% python3 -q
>>> import numpy as np
>>> np.set_printoptions(precision=2, suppress=True, linewidth=160)
>>> def rnd(a):
...     return np.round(a, 2) + 0
... 
>>> r0 = np.array([2, 2, 0, 1])
>>> g = np.array([-1, 0, -1, -3])
>>> mat = r0[:, None] + g[None, :]
>>> print(mat)
[[ 1  2  1 -1]
 [ 1  2  1 -1]
 [-1  0 -1 -3]
 [ 0  1  0 -2]]
>>> print(rnd(np.linalg.norm(mat, 2) / np.linalg.norm(mat)))
0.8
>>> print(np.linalg.matrix_rank(mat, rtol=0.1))
2
>>> left, sv, Vt = np.linalg.svd(mat)
>>> print(np.argmax(sv[:-1] / (sv[1:] + 1e-6)) + 1)
2
>>> M2 = left[:, :2] @ np.diag(sv[:2]) @ Vt[:2]
>>> print(rnd(np.abs(mat - M2).max()))
0.0
>>> print(rnd(M2))
[[ 1.  2.  1. -1.]
 [ 1.  2.  1. -1.]
 [-1.  0. -1. -3.]
 [ 0.  1.  0. -2.]]
>>> print(np.linalg.matrix_rank(M2))
2
>>> print(rnd(np.linalg.norm(mat - M2) / np.linalg.norm(mat)))
0.0
>>> W0 = np.load("test15.npy")
>>> print(W0)
[[1 0 0 0]
 [9 1 0 0]
 [5 6 1 0]
 [1 1 6 1]]
>>> rng = np.random.default_rng(30)
>>> idx = rng.permutation(4)
>>> print(idx)
[0 1 3 2]
>>> M2 = W0[idx][:, idx]
>>> print(np.diag(M2))
[1 1 1 1]
>>> print(np.trace(M2))
4
>>> print(rnd(np.linalg.det(M2)), rnd(np.linalg.det(W0[idx])))
1.0 -1.0
>>> print(M2)
[[1 0 0 0]
 [9 1 0 0]
 [1 1 1 6]
 [5 6 0 1]]
>>> print(W0[1] @ W0[0])
9
>>> print(rnd(np.linalg.norm(W0[1] - W0[0])))
8.06
>>> print(rnd(np.linalg.det(W0.T)))
1.0
>>> print(np.poly(W0))
[ 1. -4.  6. -4.  1.]
>>> print(np.einsum("ii->", W0))
4
>>> print(np.linalg.matrix_rank(W0 - W0[0, 0] * np.eye(4)))
3
>>> print(W0 @ W0)
[[ 1  0  0  0]
 [18  1  0  0]
 [64 12  1  0]
 [41 38 12  1]]
>>> print([int(np.linalg.matrix_rank(np.linalg.matrix_power(W0, p))) for p in range(1, 5)])
[4, 4, 4, 4]
>>> print(np.prod(np.diag(W0)), rnd(np.linalg.det(W0)))
1 1.0
>>> M2 = W0 / np.sqrt((W0 ** 2).mean(axis=1, keepdims=True))
>>> print(W0 - W0.mean(axis=1, keepdims=True))
[[ 0.75 -0.25 -0.25 -0.25]
 [ 6.5  -1.5  -2.5  -2.5 ]
 [ 2.    3.   -2.   -3.  ]
 [-1.25 -1.25  3.75 -1.25]]
>>> print(M2[0])
[2. 0. 0. 0.]
>>> M = np.array([[1.0, 0.0, 0.0], [0.5, 0.5, 0.0], [0.0, 0.0, 1.0]])
>>> print(rnd(np.sort(np.linalg.eigvals(M).real)))
[0.5 1.  1. ]
>>> print(rnd(np.linalg.det(M)))
0.5
>>> gram = mat.T @ mat
>>> print(np.linalg.matrix_rank(gram))
2
>>> print(rnd(np.linalg.eigvalsh(gram)[::-1]))
[19. 11.  0.  0.]
>>> print(rnd(np.linalg.svd(mat, compute_uv=False) ** 2))
[19. 11.  0.  0.]
>>> print(np.allclose(gram, gram.T))
True
>>> M2 = M / np.linalg.norm(M, axis=1, keepdims=True)
>>> gram = M2 @ M2.T
>>> print(rnd(gram[1]))
[0.71 1.   0.  ]
>>> print((np.abs(gram) > 0.9).astype(int))
[[1 0 0]
 [0 1 0]
 [0 0 1]]
>>> print(rnd(np.degrees(np.arccos(np.clip(gram[1, 0], -1, 1)))))
45.0
>>> print(rnd(np.linalg.norm(M2, axis=1)))
[1. 1. 1.]
>>> M2 = np.array([[-4, -4, 1], [-4, 2, 8]])
>>> cent = np.kron(M2, M)
>>> print(cent)
[[-4.  -0.  -0.  -4.  -0.  -0.   1.   0.   0. ]
 [-2.  -2.  -0.  -2.  -2.  -0.   0.5  0.5  0. ]
 [-0.  -0.  -4.  -0.  -0.  -4.   0.   0.   1. ]
 [-4.  -0.  -0.   2.   0.   0.   8.   0.   0. ]
 [-2.  -2.  -0.   1.   1.   0.   4.   4.   0. ]
 [-0.  -0.  -4.   0.   0.   2.   0.   0.   8. ]]
>>> print(np.linalg.matrix_rank(cent))
6
>>> print(cent.shape)
(6, 9)
>>> O, r_ = np.linalg.qr(M)
>>> print(rnd(np.abs(np.diag(r_))))
[1.12 0.45 1.  ]
>>> A = np.load("layer1.npy")
>>> print(A)
[[ 13.6   15.71  -3.59]
 [  9.89   7.65  10.26]
 [ 12.76  -2.43   0.33]
 [-11.09   8.48   2.15]
 [ -8.82  -3.62   8.62]
 [  1.47   5.8   -4.49]
 [ -1.33   6.63  -0.07]
 [ -3.91  -5.51 -10.89]
 [  3.15 -12.84  10.32]
 [  6.59  -7.51  -5.01]
 [ -7.27   7.01  17.55]
 [  0.5    0.05 -10.51]
 [  8.87 -12.65 -15.54]
 [ -3.76   7.06   8.66]
 [ 17.67   9.9   12.26]
 [ 15.38   5.52 -11.6 ]
 [ -6.21 -22.05   4.89]
 [ 10.73  12.71  10.29]
 [ -4.43   1.6   15.27]
 [ -6.89  10.25 -18.28]
 [-15.54   3.4   -9.1 ]
 [  9.05   1.77  10.69]]
>>> D = np.linalg.norm(A[:, None] - A[None], axis=-1)
>>> print(D.shape)
(22, 22)
>>> print(np.flatnonzero(D[14] < D.mean() / 2))
[ 1 14 17]
>>> print(D[14].round(6).argsort(kind="stable")[:4])
[14 17  1 21]
>>> print((D + 1e9 * np.eye(22)).round(6).argmin(axis=1))
[15 17  9 13 18  6  5 11 16  2 18  7  9 18 17  0  8  1 10 20  3  1]
>>> print(D.mean(axis=1).argmax())
16
>>> print(np.unravel_index(D.round(6).argmax(), D.shape))
(np.int64(0), np.int64(16))
>>> print(np.linalg.matrix_rank(D ** 2))
5
>>> arr = np.array([[0.45, -4.85, 1.14],
...     [-1.83, -4.32, -1.73],
...     [2.86, 1.98, -3.59],
...     [3.46, -0.74, 3.53],
...     [0.34, -4.78, -1.43],
...     [1.42, -0.3, 4.78],
...     [-0.39, 2.63, 4.24],
...     [-2.56, 3.84, -1.92],
...     [1.92, 0.79, -4.55],
...     [1.62, 3.12, 3.56],
...     [4.5, -2.15, 0.38],
...     [1.79, 1.41, 4.45],
...     [0.2, -4.58, 2.0],
...     [-3.99, 1.36, 2.69],
...     [2.77, 0.01, 4.16],
...     [1.39, 0.51, -4.78]])
>>> print(arr)
[[ 0.45 -4.85  1.14]
 [-1.83 -4.32 -1.73]
 [ 2.86  1.98 -3.59]
 [ 3.46 -0.74  3.53]
 [ 0.34 -4.78 -1.43]
 [ 1.42 -0.3   4.78]
 [-0.39  2.63  4.24]
 [-2.56  3.84 -1.92]
 [ 1.92  0.79 -4.55]
 [ 1.62  3.12  3.56]
 [ 4.5  -2.15  0.38]
 [ 1.79  1.41  4.45]
 [ 0.2  -4.58  2.  ]
 [-3.99  1.36  2.69]
 [ 2.77  0.01  4.16]
 [ 1.39  0.51 -4.78]]
>>> idx = arr[:, 2] > np.median(arr[:, 2])
>>> r0 = arr[idx].mean(axis=0) - arr[~idx].mean(axis=0)
>>> print(idx.astype(int))
[0 0 0 1 0 1 1 0 0 1 0 1 1 1 1 0]
>>> print(((arr - arr.mean(axis=0)) @ r0 > 0).astype(int))
[0 0 0 1 0 1 1 0 0 1 0 1 1 1 1 0]
>>> left, sv, Vt = np.linalg.svd(arr, full_matrices=False)
>>> print(rnd(left.T @ arr @ Vt.T))
[[13.57  0.    0.  ]
 [ 0.   11.55  0.  ]
 [ 0.    0.    9.08]]
>>> print(rnd(Vt @ Vt.T))
[[1. 0. 0.]
 [0. 1. 0.]
 [0. 0. 1.]]
>>> print((sv > 1e-8).sum())
3
>>> print(rnd(sv))
[13.57 11.55  9.08]
>>> print(rnd(np.cumsum(sv ** 2) / np.sum(sv ** 2)))
[0.46 0.79 1.  ]
>>> data = np.load("dump.npy")
>>> print(data)
[[3. 1.]
 [0. 3.]]
>>> hat = np.triu(np.array([[0, 3], [3, 1]]), 1) + np.eye(2)
>>> M2 = hat @ data @ np.linalg.inv(hat)
>>> print(np.poly(M2))
[ 1. -6.  9.]
>>> print(np.trace(M2), np.trace(data))
6.0 6.0
>>> print(M2)
[[3. 1.]
 [0. 3.]]
>>> print(rnd(np.linalg.det(M2)))
9.0
>>> print((W0 + W0.T) / 2)
[[1.  4.5 2.5 0.5]
 [4.5 1.  3.  0.5]
 [2.5 3.  1.  3. ]
 [0.5 0.5 3.  1. ]]
>>> print(rnd(np.linalg.det(W0)))
1.0
>>> print(np.allclose(W0, W0.T))
False
>>> print((W0 - W0.T) / 2)
[[ 0.  -4.5 -2.5 -0.5]
 [ 4.5  0.  -3.  -0.5]
 [ 2.5  3.   0.  -3. ]
 [ 0.5  0.5  3.   0. ]]
>>> W0.inv()
Traceback (most recent call last):
  File "<python-input-93>", line 1, in <module>
    W0.inv()
    ^^^^^^
AttributeError: 'numpy.ndarray' object has no attribute 'inv'
